>>> import numpy as np
>>> from numpy import linalg as LA
>>> np.set_printoptions(precision=2, suppress=True, linewidth=140)
>>> arr = np.load("run9.npy")
>>> arr
array([[ 0.  , 11.63,  3.13],
       [ 0.  ,  5.5 ,  3.4 ],
       [ 0.  ,  2.86,  3.18],
       [ 0.  , -0.35,  1.32],
       [ 0.  , -0.35,  1.28],
       [ 0.  , -0.33,  0.73],
       [ 0.  ,  1.75, -1.27],
       [ 0.  ,  2.  , -0.93],
       [ 0.  ,  1.95, -0.73],
       [ 0.  ,  1.32,  0.38],
       [ 0.  , -0.15,  2.17],
       [ 0.  , -0.68,  2.74],
       [ 0.  , -2.34,  4.42],
       [ 0.  , -2.46,  4.54],
       [ 0.  , -3.36,  5.4 ]])
>>> np.unravel_index(np.abs(arr).argmax(), arr.shape)
(np.int64(0), np.int64(1))
>>> LA.svd(arr, compute_uv=False)
array([14.59, 10.83,  0.  ])
>>> arr.sum(axis=0)
array([ 0.  , 16.99, 29.76])
>>> arr.shape
(15, 3)
>>> np.round(LA.norm(arr), 2)
np.float64(18.17)
>>> np.abs(arr).max()
np.float64(11.63)
>>> E = np.load("layer3.npy")
>>> E
array([[-0.94,  0.05,  0.08,  1.37],
       [ 0.05, -1.02,  0.  , -0.23],
       [ 0.08,  0.  , -0.97,  0.34],
       [ 1.37, -0.23,  0.34, -0.07]])
>>> w, V = LA.eig(E)
>>> np.sort(LA.eigvals(E.T))
array([-1.99, -1.  , -1.  ,  1.  ])
>>> np.round(E @ V[:, 0] - w[0] * V[:, 0], 2) + 0
array([0., 0., 0., 0.])
>>> np.sort(LA.eigvals(E @ E))
array([1.  , 1.  , 1.01, 3.98])
>>> round(float(np.prod(w)), 2)
-2.0
>>> X = np.load("m.npy")
>>> X
array([[ 19.28, -12.95,   5.21],
       [-20.08,  27.09,  -2.63],
       [  3.98, -11.93, -48.29],
       [-22.29,  -7.27,  -0.9 ],
       [  4.01, -22.9 ,   2.1 ],
       [  7.94,  16.18, -45.57],
       [ 16.38, -18.5 ,   0.7 ],
       [ 18.32,  -5.38,  13.99],
       [  7.06,  -4.01,  -6.66],
       [ 43.12,   9.59, -19.31],
       [-15.84,  21.81,   3.5 ],
       [ 21.97,   3.67,  12.77],
       [-12.51,   7.4 ,   5.52],
       [-23.78,  44.66,  13.61],
       [ 11.97,  -5.66,   4.54],
       [-18.56,  -3.2 ,  -6.67],
       [  8.62, -15.75, -31.17],
       [ 29.2 ,  20.18, -25.76],
       [ 30.49,  14.09,  13.99],
       [-28.94,  -0.3 ,   2.21],
       [-19.97,   0.4 , -17.13],
       [  5.86,   5.33,  22.79]])
>>> Ac = X - X.mean(axis=0)
>>> V = LA.svd(Ac)[2][:1]
>>> B = Ac - Ac @ V.T @ V
>>> B.std(axis=0)
array([ 9.92, 14.21, 16.06])
>>> np.diag(V.T @ V)
array([0.67, 0.12, 0.2 ])
>>> W2 = X[[20, 3]].astype(float)
>>> for _ in range(5):
...     z = LA.norm(X[:, None] - W2, axis=-1).argmin(axis=1)
...     W2 = np.array([X[z == j].mean(axis=0) for j in range(2)])
... 
>>> z
array([1, 1, 0, 1, 1, 0, 1, 1, 1, 0, 1, 1, 1, 1, 1, 1, 0, 0, 1, 1, 1, 1])
>>> W2
array([[ 18.57,   3.65, -34.02],
       [ -1.57,   2.6 ,   3.94]])
>>> O, V = LA.qr(X[:, :1])[0], LA.qr(X[:, 1:])[0]
>>> sv = LA.svd(O.T @ V, compute_uv=False)
>>> (sv > 0.9).sum()
np.int64(0)
>>> vec = np.array([2, -3, 2])
>>> X @ np.eye(3)[2]
array([  5.21,  -2.63, -48.29,  -0.9 ,   2.1 , -45.57,   0.7 ,  13.99,  -6.66, -19.31,   3.5 ,  12.77,   5.52,  13.61,   4.54,  -6.67,
       -31.17, -25.76,  13.99,   2.21, -17.13,  22.79])
>>> gram = np.cov(X, rowvar=False)
>>> gram
array([[416.72, -64.76, -40.27],
       [-64.76, 268.93,  35.94],
       [-40.27,  35.94, 365.82]])
>>> gram.shape
(3, 3)
>>> np.polyfit(X[:, 1], X[:, 2], 1)
array([ 0.13, -5.07])
>>> feats = np.load("a.npy")
>>> feats
array([[ 1,  3,  1],
       [ 2,  1,  2],
       [ 0,  2,  2],
       [-3,  1, -3]])
>>> def softmax(z):
...     e = np.exp(z - z.max(axis=-1, keepdims=True))
...     return e / e.sum(axis=-1, keepdims=True)
... 
>>> softmax(feats[0] + 5)
array([0.11, 0.79, 0.11])
>>> np.round(softmax(10 * feats[0]), 2) + 0
array([0., 1., 0.])
>>> softmax(feats).sum(axis=1)
array([1., 1., 1., 1.])
>>> att = feats @ feats.T / np.sqrt(3)
>>> softmax(att)[0] @ feats
array([0.94, 2.71, 1.22])
>>> np.round(softmax(att + np.triu(np.full(att.shape, -np.inf), 1)), 2) + 0
array([[1.  , 0.  , 0.  , 0.  ],
       [0.24, 0.76, 0.  , 0.  ],
       [0.43, 0.14, 0.43, 0.  ],
       [0.  , 0.  , 0.  , 1.  ]])
>>> softmax(att).round(6).argmax(axis=1)
array([0, 1, 0, 3])
>>> B = feats[0, 0] * feats[1:] - np.outer(feats[1:, 0], feats[0])
>>> B
array([[ 0, -5,  0],
       [ 0,  2,  2],
       [ 0, 10,  0]])
>>> feats[:, 0] / feats[0, 0]
array([ 1.,  2.,  0., -3.])
>>> K = np.load("out14.npy")
>>> K
array([[ 1.  ,  0.  ,  0.  ,  0.  ],
       [ 0.  ,  0.31, -0.95,  0.  ],
       [ 0.  ,  0.95,  0.31,  0.  ],
       [ 0.  ,  0.  ,  0.  ,  1.  ]])
>>> LA.norm(K, axis=0)
array([1., 1., 1., 1.])
>>> LA.norm(K, axis=1)
array([1., 1., 1., 1.])
>>> round(LA.norm(K) ** 2 / LA.norm(K, 2) ** 2, 2)
np.float64(4.0)
>>> round(LA.norm(K[3], 1), 2), round(float(LA.norm(K[3], np.inf)), 2)
(np.float64(1.0), 1.0)
>>> np.sort(LA.eigvals(K).real)
array([0.31, 0.31, 1.  , 1.  ])
>>> (LA.matrix_power((K != 0) + (K.T != 0) + np.eye(4), 4) > 0).astype(int)
array([[1, 0, 0, 0],
       [0, 1, 1, 0],
       [0, 1, 1, 0],
       [0, 0, 0, 1]])
>>> rng = np.random.default_rng(494059)
>>> z = rng.permutation(4)
>>> B = K[:, z] * rng.choice([-1, 1], 4)
>>> B
array([[ 0.  , -1.  , -0.  , -0.  ],
       [-0.95, -0.  , -0.31, -0.  ],
       [ 0.31, -0.  , -0.95, -0.  ],
       [ 0.  , -0.  , -0.  , -1.  ]])
>>> Uu, _, vt = LA.svd(K.T @ B)
>>> np.round(LA.lstsq(K, B)[0], 2) + 0
array([[ 0., -1.,  0.,  0.],
       [ 0.,  0., -1.,  0.],
       [ 1.,  0.,  0.,  0.],
       [ 0.,  0.,  0., -1.]])
>>> z
array([2, 0, 1, 3])
>>> J = np.load("dump.npy")
>>> J
array([[ 0.2, -1.1, -0.3],
       [ 0.2,  0.2,  1. ]])
>>> softmax(J[1] + 5)
array([0.24, 0.24, 0.53])
>>> softmax(J[1])
array([0.24, 0.24, 0.53])
>>> att = J @ J.T / np.sqrt(3)
>>> softmax(att)
array([[0.74, 0.26],
       [0.29, 0.71]])
>>> softmax(att)[1] @ J
array([ 0.2 , -0.18,  0.62])
>>> softmax(att).round(6).argmax(axis=1)
array([0, 1])
>>> softmax(att + np.triu(np.full(att.shape, -np.inf), 1))
array([[1.  , 0.  ],
       [0.29, 0.71]])
>>> M = np.load("mat.npy")
>>> M
array([[ 0.32, -0.32, -0.11,  0.32],
       [-0.32,  0.32,  0.11, -0.32],
       [-0.11,  0.11,  0.04, -0.11],
       [ 0.32, -0.32, -0.11,  0.32]])
>>> rank = LA.matrix_rank(M)
>>> rank
np.int64(1)
>>> null = LA.svd(M)[2][rank:].T
>>> [int(LA.matrix_rank(np.delete(M, i, axis=0))) for i in range(4)]
[1, 1, 1, 1]
>>> null.shape
(4, 3)
>>> np.round(M @ null, 2) + 0
array([[0., 0., 0.],
       [0., 0., 0.],
       [0., 0., 0.],
       [0., 0., 0.]])
>>> [int(LA.matrix_rank(M[:i])) for i in range(1, len(M) + 1)]
[1, 1, 1, 1]
